% ipython --no-banner

In [1]: import numpy as np

In [2]: np.set_printoptions(suppress=True, linewidth=100)

In [3]: def tidy(a):
   ...:     return np.round(a, 3) + 0
   ...: 

In [4]: X = np.array([[6.0, -2.0, 0.0, -1.0, -1.0, 1.0],
   ...:     [-2.0, 9.0, 0.0, 2.0, 2.0, -2.0],
   ...:     [0.0, 0.0, 5.0, 0.0, 0.0, 0.0],
   ...:     [-1.0, 2.0, 0.0, 6.0, 1.0, -1.0],
   ...:     [-1.0, 2.0, 0.0, 1.0, 6.0, -1.0],
   ...:     [1.0, -2.0, 0.0, -1.0, -1.0, 6.0]])

In [5]: # symmetric

In [6]: rng = np.random.default_rng(48732)

In [7]: out = X + rng.integers(-2, 3, (6, 1)) @ rng.integers(-2, 3, (1, 6))

In [8]: out
Out[8]: 
array([[ 4., -4.,  4., -1., -5., -1.],
       [-3.,  8.,  2.,  2.,  0., -3.],
       [ 0.,  0.,  5.,  0.,  0.,  0.],
       [-1.,  2.,  0.,  6.,  1., -1.],
       [-2.,  1.,  2.,  1.,  4., -2.],
       [ 2., -1., -2., -1.,  1.,  7.]])

In [9]: tidy(np.linalg.svd(out - X, compute_uv=False))
Out[9]: array([8.775, 0.   , 0.   , 0.   , 0.   , 0.   ])

In [10]: L = np.linalg.cholesky(X)

In [11]: tidy(np.prod(np.diag(L)) ** 2), tidy(np.linalg.det(X))
Out[11]: (np.float64(40625.0), np.float64(40625.0))

In [12]: np.linalg.eigvalsh(X).min() > 0
Out[12]: np.True_

In [13]: tidy(L @ L.T)
Out[13]: 
array([[ 6., -2.,  0., -1., -1.,  1.],
       [-2.,  9.,  0.,  2.,  2., -2.],
       [ 0.,  0.,  5.,  0.,  0.,  0.],
       [-1.,  2.,  0.,  6.,  1., -1.],
       [-1.,  2.,  0.,  1.,  6., -1.],
       [ 1., -2.,  0., -1., -1.,  6.]])

In [14]: (X != 0).astype(int)
Out[14]: 
array([[1, 1, 0, 1, 1, 1],
       [1, 1, 0, 1, 1, 1],
       [0, 0, 1, 0, 0, 0],
       [1, 1, 0, 1, 1, 1],
       [1, 1, 0, 1, 1, 1],
       [1, 1, 0, 1, 1, 1]])

In [15]: np.flatnonzero(np.linalg.matrix_power((X != 0) + (X.T != 0) + np.eye(6), 6)[3])
Out[15]: array([0, 1, 3, 4, 5])

In [16]: tidy(np.linalg.det(X))
Out[16]: np.float64(40625.0)
